$ python3 -q
>>> import numpy as np
>>> import numpy.linalg as la
>>> np.set_printoptions(suppress=True, linewidth=100)
>>> def rd(a):
...     return np.round(a, 1) + 0
... 
>>> W0 = np.load("m.npy")
>>> W0
array([[ 4,  4,  4,  4,  4,  4,  4,  4,  4,  4,  4],
       [ 4,  8,  8,  8,  8,  8,  8,  8,  8,  8,  8],
       [ 4,  8, 12, 12, 12, 12, 12, 12, 12, 12, 12],
       [ 4,  8, 12, 16, 16, 16, 16, 16, 16, 16, 16],
       [ 4,  8, 12, 16, 20, 20, 20, 20, 20, 20, 20],
       [ 4,  8, 12, 16, 20, 24, 24, 24, 24, 24, 24],
       [ 4,  8, 12, 16, 20, 24, 28, 28, 28, 28, 28],
       [ 4,  8, 12, 16, 20, 24, 28, 32, 32, 32, 32],
       [ 4,  8, 12, 16, 20, 24, 28, 32, 36, 36, 36],
       [ 4,  8, 12, 16, 20, 24, 28, 32, 36, 40, 40],
       [ 4,  8, 12, 16, 20, 24, 28, 32, 36, 40, 44]])
>>> np.allclose(W0, W0.T)
True
>>> rd(np.sort(np.abs(la.eigvals(W0))))
array([  1. ,   1.1,   1.2,   1.4,   1.7,   2.1,   3. ,   4.7,   8.9,  24.2, 214.7])
>>> (W0 + W0.T) / 2
array([[ 4.,  4.,  4.,  4.,  4.,  4.,  4.,  4.,  4.,  4.,  4.],
       [ 4.,  8.,  8.,  8.,  8.,  8.,  8.,  8.,  8.,  8.,  8.],
       [ 4.,  8., 12., 12., 12., 12., 12., 12., 12., 12., 12.],
       [ 4.,  8., 12., 16., 16., 16., 16., 16., 16., 16., 16.],
       [ 4.,  8., 12., 16., 20., 20., 20., 20., 20., 20., 20.],
       [ 4.,  8., 12., 16., 20., 24., 24., 24., 24., 24., 24.],
       [ 4.,  8., 12., 16., 20., 24., 28., 28., 28., 28., 28.],
       [ 4.,  8., 12., 16., 20., 24., 28., 32., 32., 32., 32.],
       [ 4.,  8., 12., 16., 20., 24., 28., 32., 36., 36., 36.],
       [ 4.,  8., 12., 16., 20., 24., 28., 32., 36., 40., 40.],
       [ 4.,  8., 12., 16., 20., 24., 28., 32., 36., 40., 44.]])
>>> np.allclose(W0 @ W0.T, W0.T @ W0)
True
